$ python3 -q
>>> import numpy as np
>>> np.set_printoptions(precision=1, suppress=True, linewidth=160, legacy="1.25")
>>> data = np.loadtxt("run8.csv", delimiter=",")
>>> data
array([[-2. ,  5.6,  2.6,  0. , -0.1,  4.8],
       [-1.6,  3.4,  1.7,  0. , -0.3,  3.8],
       [ 1. , -3.9, -1.8,  0.1, -0.2, -3.4],
       [ 0.9, -2.3, -0.9,  0.5, -0.3, -1.4],
       [ 1.1, -2.9, -2.1,  1. ,  0. , -3.6],
       [ 1.9, -5.7, -2.4,  0.5,  0.1, -5.4],
       [-1.5,  4.1,  2.1, -0.2,  0.1,  3.5],
       [ 1.2, -3.5, -1.8,  0.5,  0.3, -3.4],
       [-0.8,  3.7,  1.7, -0.4, -0.1,  3.2],
       [-0.3,  1.6,  1. , -0.5,  0. ,  1.1],
       [ 2.1, -5.3, -2.5,  0.8,  0.6, -4.5],
       [ 2.1, -3.9, -1.5,  0.1, -0.1, -3.5],
       [ 1.1, -1.6, -0.7,  0.1,  0.1, -1.2],
       [-1.6,  5.6,  2.6, -1. ,  0.3,  5.1],
       [ 0. , -0.3, -0.4, -0.4, -0.3, -0.8],
       [ 1.3, -5.5, -2.2,  0.8, -0.2, -4.7],
       [-0.4,  2.1,  0.5,  0.1,  0.2,  1.7],
       [-0.9,  3.4,  1.5, -0.6,  0.1,  3. ],
       [-0.2,  1.8,  1.3, -0.7, -0.3,  2. ],
       [-0.9,  1.4,  0.9, -0.1,  0.1,  1.7],
       [ 1.5, -3.7, -2.2,  0.3,  0.2, -3. ],
       [ 1.7, -5.1, -2.8,  0.4,  0. , -5.2],
       [-1.4,  5.3,  2.3, -0.5,  0.4,  5.5],
       [ 1.5, -5.9, -2.8,  0.5, -0.1, -5. ],
       [-2.1,  5.5,  3.2, -0.2, -0.2,  5.8],
       [-0.8,  2. ,  0.9, -0.3,  0.2,  0.8],
       [ 1.6, -3.8, -1.7,  0.4, -0.1, -3.4],
       [-1.4,  3.5,  1.8, -0.8, -0.1,  3.1],
       [ 0.8, -3.9, -2. ,  0.3,  0.2, -3.4],
       [ 0.1,  2.1, -0.1, -0.2,  0.3,  2. ],
       [ 0.3,  0. ,  0.4, -0.2,  0. ,  0. ],
       [ 1. , -3.9, -1.8,  0.4, -0.5, -3.5],
       [ 0.4, -0.3, -0.1, -0.2,  0. ,  0.1]])
>>> G = np.cov(data, rowvar=False)
>>> np.round(np.corrcoef(data.T), 1) + 0
array([[ 1. , -1. , -1. ,  0.7,  0. , -1. ],
       [-1. ,  1. ,  1. , -0.8,  0.1,  1. ],
       [-1. ,  1. ,  1. , -0.8,  0. ,  1. ],
       [ 0.7, -0.8, -0.8,  1. ,  0. , -0.8],
       [ 0. ,  0.1,  0. ,  0. ,  1. ,  0. ],
       [-1. ,  1. ,  1. , -0.8,  0. ,  1. ]])
>>> G.shape
(6, 6)
>>> round(float(np.corrcoef(data[:, 2], data[:, 5])[0, 1]), 1)
1.0
>>> np.argwhere(np.triu(np.abs(np.corrcoef(data.T)) > 0.8, 1))
array([[0, 1],
       [0, 2],
       [0, 5],
       [1, 2],
       [1, 5],
       [2, 3],
       [2, 5]])
>>> U, s, Vt = np.linalg.svd(data)
>>> np.argmax(s[:-1] / (s[1:] + 1e-6)) + 1
1
>>> s
array([32.3,  2.2,  1.9,  1.9,  1.3,  1.1])
>>> B = U[:, :1] @ np.diag(s[:1]) @ Vt[:1]
>>> np.round(np.linalg.norm(data - B, 2), 1), round(s[1], 1)
(2.2, 2.2)
>>> np.round(np.linalg.norm(data - B) / np.linalg.norm(data), 1)
0.1
>>> round(np.abs(data - B).max(), 1)
0.9
>>> q, R = np.linalg.qr(data)
>>> np.allclose(R.T @ R, data.T @ data)
True
>>> round(float(abs(R[0, 0])), 1), round(float(np.linalg.norm(data[:, 0])), 1)
(7.4, 7.4)
>>> q.shape, R.shape
((33, 6), (6, 6))
>>> round(float(np.trace(q @ q.T)), 1)
6.0
>>> R
array([[  7.4, -20.9, -10.1,   2. ,   0.1, -19.2],
       [  0. ,   6.2,   2.4,  -1. ,   0.5,   5.5],
       [  0. ,   0. ,   1.9,  -0.4,  -0.4,   0.9],
       [  0. ,   0. ,   0. ,  -1.6,  -0.1,  -0.3],
       [  0. ,   0. ,   0. ,   0. ,   1.2,   0.1],
       [  0. ,   0. ,   0. ,   0. ,   0. ,   2.3]])
>>> def softmax(z):
...     e = np.exp(z - z.max(axis=-1, keepdims=True))
...     return e / e.sum(axis=-1, keepdims=True)
... 
>>> np.round(softmax(data[11] + 4), 1) + 0
array([0.8, 0. , 0. , 0.1, 0.1, 0. ])
>>> scores = data @ data.T / np.sqrt(6)
>>> np.round(softmax(scores)[11] @ data, 1) + 0
array([ 1.7, -5.6, -2.6,  0.5,  0. , -5.1])
>>> softmax(scores).round(6).argmax(axis=1)
array([24, 24,  5,  5,  5,  5, 24,  5, 24, 24,  5,  5,  5, 24,  5,  5, 24, 24, 24, 24,  5,  5, 24,  5, 24, 24,  5, 24,  5, 24, 13,  5,  5])
>>> W2 = data[[27, 32]].astype(float)
>>> for _ in range(6):
...     labels = np.linalg.norm(data[:, None] - W2, axis=-1).argmin(axis=1)
...     W2 = np.array([data[labels == j].mean(axis=0) for j in range(2)])
... 
>>> labels
array([0, 0, 1, 1, 1, 1, 0, 1, 0, 0, 1, 1, 1, 0, 1, 1, 0, 0, 0, 0, 1, 1, 0, 1, 0, 0, 1, 0, 1, 0, 0, 1, 0])
>>> np.abs(W2[1] - W2[0]).argmax()
1
>>> np.bincount(labels)
array([17, 16])
>>> W0 = np.load("data.npy")
>>> W0
array([[ 0.8, -2.2,  0.5,  0. , -1.5, -1. ],
       [-1.7, -1.4,  0.4,  1.2,  1. ,  1.2],
       [-2.3,  1. ,  0.4, -0.9,  1.1,  0.9],
       [ 0.3,  0.9,  0.7, -2.4,  1.2, -0.2],
       [-1.5,  0.5, -0.5,  1.6,  1.7,  0.8],
       [ 0.5,  2.4, -0.6,  0.4, -1.2, -1.1],
       [-1.6,  0.8, -0.7, -0.7,  0.5, -2.1],
       [-2. , -0.1, -1.1,  0.4,  1.8,  0.2],
       [-1.2,  1.3,  0.8, -0.5, -0.8, -2.1],
       [-0.6, -1.9,  1.5,  1.4, -0.6,  0.4],
       [-1.7, -1.8,  1.2, -1.1,  0.2,  0.5],
       [-0.1, -2.4, -1. , -0.5, -1.1,  1. ],
       [-0.2,  0.4,  1.7, -1. , -0.5,  2.1],
       [-0.1,  2.1, -0.9,  0.4,  0.4, -1.8],
       [ 1. , -1.1, -0.1,  0.9, -2.1,  1.4],
       [ 0.8,  1.8,  0.9,  1.6, -0.4, -1.2],
       [-1.5,  0. , -0.7,  1.3, -1.5, -1.5],
       [ 0.2, -2.2, -0.5,  0.8, -0.3, -1.8],
       [-0.3,  1.6, -0.3,  1.8,  0. ,  1.6],
       [-0.5,  1.3, -1.3, -0.4,  1.7,  1.6],
       [ 0.6, -2.7, -0.4, -0.3,  0. , -1.1],
       [ 0.8, -2.5, -1.1,  0.4,  0. ,  0.7],
       [-0.1, -1.1,  2.3,  0.7, -0.8,  1.1],
       [ 0.9, -2.1,  0.9,  0.7,  1.5,  0.2]])
>>> softmax(W0).sum(axis=1)
array([1., 1., 1., 1., 1., 1., 1., 1., 1., 1., 1., 1., 1., 1., 1., 1., 1., 1., 1., 1., 1., 1., 1., 1.])
>>> scores = W0 @ W0.T / np.sqrt(6)
>>> softmax(scores).round(6).argmax(axis=1)
array([ 0,  1,  2,  3,  4,  5,  6,  7,  8,  9, 10, 11, 12, 13, 14, 15, 16, 17, 18, 19, 20, 21, 22, 23])
>>> dist = np.linalg.norm(W0[:, None] - W0[None], axis=-1)
>>> (dist + 1e9 * np.eye(24)).round(6).argmin(axis=1)
array([20,  4,  7,  2,  7, 13,  8,  4,  6, 22,  1, 21, 22,  5, 11,  5,  8, 20,  4,  7, 17, 11,  9, 21])
>>> np.linalg.norm(W0, axis=1)
array([3. , 3. , 3. , 2.9, 3. , 3. , 3. , 2.9, 3. , 2.9, 3. , 3. , 3. , 3. , 3.1, 3. , 3. , 3. , 2.9, 3. , 3. , 3. , 3. , 3. ])
>>> np.linalg.matrix_rank(dist ** 2)
8
>>> dist[23]
array([3.3, 3. , 4.8, 4.4, 4. , 5.6, 5. , 4.1, 5.3, 2.8, 3.5, 3.7, 4.3, 5.2, 4.1, 4.6, 5. , 3.1, 4.7, 4.6, 2.7, 2.6, 3.2, 0. ])
>>> np.flatnonzero(dist[23] < dist.mean() / 2)
array([23])
>>> F = np.load("out14.npy")
>>> F
array([[ 2,  3,  3,  0,  1,  2,  2,  1],
       [ 3,  1,  3,  1,  3,  0,  2,  3],
       [ 0,  3,  0,  1,  3,  0,  3,  0],
       [ 2,  3,  0,  2,  3,  3,  0,  1],
       [ 1,  0,  1,  2,  1,  0,  3,  2],
       [ 3,  1,  2,  2,  2,  2,  3,  2],
       [-1,  2,  0, -1, -2,  2,  0, -2]])
>>> U, s, Vt = np.linalg.svd(F)
>>> np.argmax(s[:-1] / (s[1:] + 1e-6)) + 1
6
>>> B = U[:, :6] @ np.diag(s[:6]) @ Vt[:6]
>>> np.linalg.matrix_rank(F, rtol=0.05)
6
>>> round(np.abs(F - B).max(), 1)
0.0
>>> B.round(1) + 0
array([[ 2.,  3.,  3.,  0.,  1.,  2.,  2.,  1.],
       [ 3.,  1.,  3.,  1.,  3.,  0.,  2.,  3.],
       [ 0.,  3.,  0.,  1.,  3.,  0.,  3.,  0.],
       [ 2.,  3.,  0.,  2.,  3.,  3.,  0.,  1.],
       [ 1.,  0.,  1.,  2.,  1.,  0.,  3.,  2.],
       [ 3.,  1.,  2.,  2.,  2.,  2.,  3.,  2.],
       [-1.,  2.,  0., -1., -2.,  2.,  0., -2.]])
>>> np.allclose(F[:-1].T @ np.linalg.lstsq(F[:-1].T, F[-1])[0], F[-1])
True
>>> np.linalg.lstsq(F[:-1].T, F[-1])[2]
6
>>> np.unique(F.round(6), axis=0).shape
(7, 8)
>>> round(np.linalg.norm(F, 2) / np.linalg.norm(F), 1)
0.8
>>> U, s, Vt = np.linalg.svd(F)
>>> vecs = Vt[:(s > 1e-8).sum()]
>>> rng = np.random.default_rng(72)
>>> vec = F[0] + 2 * F[2] + rng.integers(2) * np.eye(8)[6]
>>> vec
array([2., 9., 3., 2., 7., 2., 9., 1.])
>>> np.diag(vecs.T @ vecs)
array([0.6, 0.9, 0.6, 0.6, 0.8, 0.8, 1. , 0.7])
>>> round(float(np.linalg.norm(vec - vecs.T @ vecs @ vec)), 1)
0.2
>>> np.linalg.matrix_rank(np.vstack([F, vec]))
7
>>> t = np.sort(rng.uniform(-2, 2, 39))
>>> arr = np.c_[t, t ** 2, t ** 3] @ np.array([[-1, 2, -3, -2, -1, -2, 3, -2, -1],
...     [2, -1, -1, 2, -1, 3, -1, 2, 1],
...     [-1, 3, -2, 0, -1, 3, -2, 1, 3]])
>>> arr.round(1) + 0
array([[ 17.4, -30.9,  17.4,  11.7,   5.8,  -7.4,   5.6,   4.1, -17.2],
       [ 15.6, -27.2,  15.4,  10.8,   5. ,  -5.6,   4.1,   4.2, -14.5],
       [ 14. , -24.1,  13.7,  10. ,   4.3,  -4.1,   2.9,   4.3, -12.3],
       [ 13.4, -23. ,  13.1,   9.7,   4.1,  -3.5,   2.5,   4.3, -11.5],
       [ 13.1, -22.5,  12.8,   9.6,   4. ,  -3.3,   2.3,   4.3, -11.1],
       [ 10. , -16.5,   9.6,   7.8,   2.8,  -0.8,   0.3,   4.2,  -7.1],
       [  9.9, -16.3,   9.5,   7.8,   2.8,  -0.7,   0.3,   4.2,  -7. ],
       [  9.1, -14.8,   8.7,   7.3,   2.5,  -0.2,  -0.2,   4.1,  -6. ],
       [  7.1, -11.3,   6.8,   6.1,   1.9,   1. ,  -1.1,   3.8,  -3.9],
       [  6.4, -10. ,   6.1,   5.6,   1.7,   1.3,  -1.4,   3.7,  -3.1],
       [  4.6,  -7. ,   4.5,   4.5,   1.2,   1.9,  -1.9,   3.2,  -1.5],
       [  2.8,  -4.1,   3. ,   3.1,   0.7,   2. ,  -2. ,   2.5,  -0.2],
       [  2.3,  -3.4,   2.6,   2.7,   0.6,   1.9,  -2. ,   2.2,   0. ],
       [  2.2,  -3.2,   2.4,   2.5,   0.6,   1.9,  -1.9,   2.1,   0.1],
       [  1.6,  -2.3,   1.9,   2. ,   0.5,   1.6,  -1.7,   1.7,   0.3],
       [  0.9,  -1.3,   1.3,   1.2,   0.3,   1.2,  -1.3,   1.1,   0.4],
       [  0.5,  -0.7,   0.8,   0.7,   0.2,   0.7,  -0.9,   0.7,   0.3],
       [  0.3,  -0.5,   0.6,   0.5,   0.2,   0.5,  -0.7,   0.5,   0.2],
       [  0.3,  -0.4,   0.5,   0.4,   0.2,   0.5,  -0.6,   0.4,   0.2],
       [  0.1,  -0.2,   0.3,   0.2,   0.1,   0.3,  -0.3,   0.2,   0.1],
       [  0.1,  -0.1,   0.1,   0.1,   0. ,   0.1,  -0.1,   0.1,   0. ],
       [  0. ,   0.1,  -0.1,  -0.1,   0. ,  -0.1,   0.1,  -0.1,   0. ],
       [ -0.1,   0.1,  -0.2,  -0.1,  -0.1,  -0.1,   0.2,  -0.1,  -0.1],
       [ -0.1,   0.4,  -0.8,  -0.4,  -0.3,  -0.3,   0.6,  -0.3,  -0.1],
       [ -0.1,   0.5,  -0.9,  -0.4,  -0.3,  -0.3,   0.7,  -0.4,  -0.1],
       [ -0.1,   0.6,  -1. ,  -0.4,  -0.4,  -0.3,   0.7,  -0.4,  -0.1],
       [ -0.1,   1.4,  -2.4,  -0.5,  -1.1,   0.4,   1. ,  -0.3,   0.3],
       [ -0.1,   2.1,  -3.5,  -0.4,  -1.7,   1.3,   0.9,   0. ,   1. ],
       [  0. ,   2.4,  -3.9,  -0.3,  -1.9,   1.7,   0.8,   0.1,   1.3],
       [  0. ,   2.9,  -4.6,  -0.2,  -2.2,   2.4,   0.6,   0.4,   1.8],
       [  0. ,   4.5,  -6.6,   0.1,  -3.3,   4.7,  -0.3,   1.3,   3.5],
       [  0. ,   4.9,  -7. ,   0.2,  -3.6,   5.3,  -0.5,   1.5,   4. ],
       [  0. ,   5.5,  -7.8,   0.3,  -4. ,   6.2,  -0.9,   1.9,   4.7],
       [ -0.4,  11.3, -13.9,   1.6,  -7.3,  14.4,  -4.8,   5.1,  11.3],
       [ -0.6,  13.6, -16.2,   2.1,  -8.6,  17.7,  -6.4,   6.4,  14. ],
       [ -1.2,  18.3, -20.7,   3. , -11.1,  24.2,  -9.8,   8.9,  19.4],
       [ -1.3,  19. , -21.3,   3.1, -11.4,  25.1, -10.3,   9.3,  20.2],
       [ -1.3,  19.3, -21.7,   3.2, -11.6,  25.7, -10.6,   9.5,  20.6],
       [ -1.4,  19.5, -21.8,   3.2, -11.7,  25.8, -10.7,   9.6,  20.8]])
>>> [round(float(x), 1) for x in np.linalg.svd(arr, compute_uv=False)[:3]]
[131.4, 60.6, 11.2]
>>> np.linalg.cond(arr) > 100
True
>>> np.argsort(-np.linalg.norm(arr, axis=0).round(6), kind="stable")[:3]
array([1, 2, 5])
